>>> import numpy as np
>>> import numpy.linalg as la
>>> np.set_printoptions(precision=2, suppress=True, linewidth=120)
>>> rd = lambda a: np.round(a, 2) + 0
>>> X = np.loadtxt("test9.csv", delimiter=",")
>>> print(X)
[[ 1.2 -0.2 -1.4  1.3]
 [-0.5  1.5 -1.3 -0.1]
 [ 0.4 -1.6  0.7  2.1]
 [ 0.2  1.4 -1.3 -0.6]
 [ 1.2 -1.7 -1.8  0.1]
 [ 0.9  0.2  0.3  0.2]
 [-0.8 -2.1 -0.8  0.4]
 [-0.2  0.2  0.2  0.1]
 [-1.3  0.1  0.2 -1.1]
 [ 1.5  0.  -0.9 -0.6]
 [ 0.2  0.1 -0.2 -0.1]
 [-0.1 -0.8 -1.8  0.4]
 [ 1.8  0.5 -1.1 -0.1]
 [-1.   0.4 -0.7  1.9]
 [-0.3 -2.5 -0.9  1.2]
 [ 0.8  1.4  0.2 -0.4]
 [-0.9  0.6 -0.8 -0.1]
 [ 0.2  1.1  0.1 -0.8]
 [-1.6  1.2  0.2 -0.7]
 [-0.6 -1.6 -1.2 -0.2]
 [ 2.4 -1.2  1.9  0.4]
 [ 0.4  0.2 -1.1  0.9]
 [ 0.6  0.1 -0.5  0.6]
 [ 0.8  0.8 -0.8  2.3]
 [ 1.3  0.6 -1.3  0.8]
 [ 0.7 -0.4 -1.   0.5]
 [-4.   6.  -1.  -4. ]
 [-0.4 -0.6  0.4 -0.3]
 [-1.5 -1.1  0.5 -0.5]
 [-0.2  0.6 -0.5 -0.7]
 [ 0.3  0.   1.2 -1.4]
 [-0.4  0.1  1.1 -1. ]
 [ 0.6 -1.4  0.3  2.3]
 [-0.1  0.4 -1.4  0. ]
 [-0.1 -0.4  0.4  1.5]]
>>> A2 = np.c_[X[:, :3] @ np.array([[2, -2, -2], [-1, -1, -2], [-1, 1, -2]]), np.array([2, 0, 1, 2, 2, 2, 1, 2, 0, 1, 2, 0, 2, 0, 2, 0, 1, 1, 2, 1, 1, 0, 0, 0, 0, 0, 0, 0, 2, 2, 2, 1, 1, 2, 2])]
>>> print(rd(A2))
[[  4.   -3.6   0.8   2. ]
 [ -1.2  -1.8   0.6   0. ]
 [  1.7   1.5   1.    1. ]
 [  0.3  -3.1  -0.6   2. ]
 [  5.9  -2.5   4.6   2. ]
 [  1.3  -1.7  -2.8   2. ]
 [  1.3   2.9   7.4   1. ]
 [ -0.8   0.4  -0.4   2. ]
 [ -2.9   2.7   2.    0. ]
 [  3.9  -3.9  -1.2   1. ]
 [  0.5  -0.7  -0.2   2. ]
 [  2.4  -0.8   5.4   0. ]
 [  4.2  -5.2  -2.4   2. ]
 [ -1.7   0.9   2.6   0. ]
 [  2.8   2.2   7.4   2. ]
 [  0.   -2.8  -4.8   0. ]
 [ -1.6   0.4   2.2   1. ]
 [ -0.8  -1.4  -2.8   1. ]
 [ -4.6   2.2   0.4   2. ]
 [  1.6   1.6   6.8   1. ]
 [  4.1  -1.7  -6.2   1. ]
 [  1.7  -2.1   1.    0. ]
 [  1.6  -1.8  -0.4   0. ]
 [  1.6  -3.2  -1.6   0. ]
 [  3.3  -4.5  -1.2   0. ]
 [  2.8  -2.    1.4   0. ]
 [-13.    1.   -2.    0. ]
 [ -0.6   1.8   1.2   0. ]
 [ -2.4   4.6   4.2   2. ]
 [ -0.5  -0.7   0.2   2. ]
 [ -0.6   0.6  -3.    2. ]
 [ -2.    1.8  -1.6   1. ]
 [  2.3   0.5   1.    1. ]
 [  0.8  -1.6   2.2   2. ]
 [ -0.2   1.    0.2   2. ]]
>>> print(rd(la.norm(la.qr(X)[0].T @ A2, axis=0) ** 2 / ((A2 ** 2).sum(axis=0) + 1e-12)))
[1.  1.  1.  0.1]
>>> print(rd(la.norm(A2 - X @ la.lstsq(X, A2)[0], axis=0)))
[0.   0.   0.   7.66]
>>> A2 = X / np.sqrt((X ** 2).mean(axis=1, keepdims=True))
>>> print(rd(la.norm(A2, axis=1)))
[2. 2. 2. 2. 2. 2. 2. 2. 2. 2. 2. 2. 2. 2. 2. 2. 2. 2. 2. 2. 2. 2. 2. 2. 2. 2. 2. 2. 2. 2. 2. 2. 2. 2. 2.]
>>> print(rd(A2[7]))
[-1.11  1.11  1.11  0.55]
>>> print(la.matrix_rank(A2) == la.matrix_rank(X))
True
>>> print(la.matrix_rank(X - X.mean(axis=1, keepdims=True)))
3
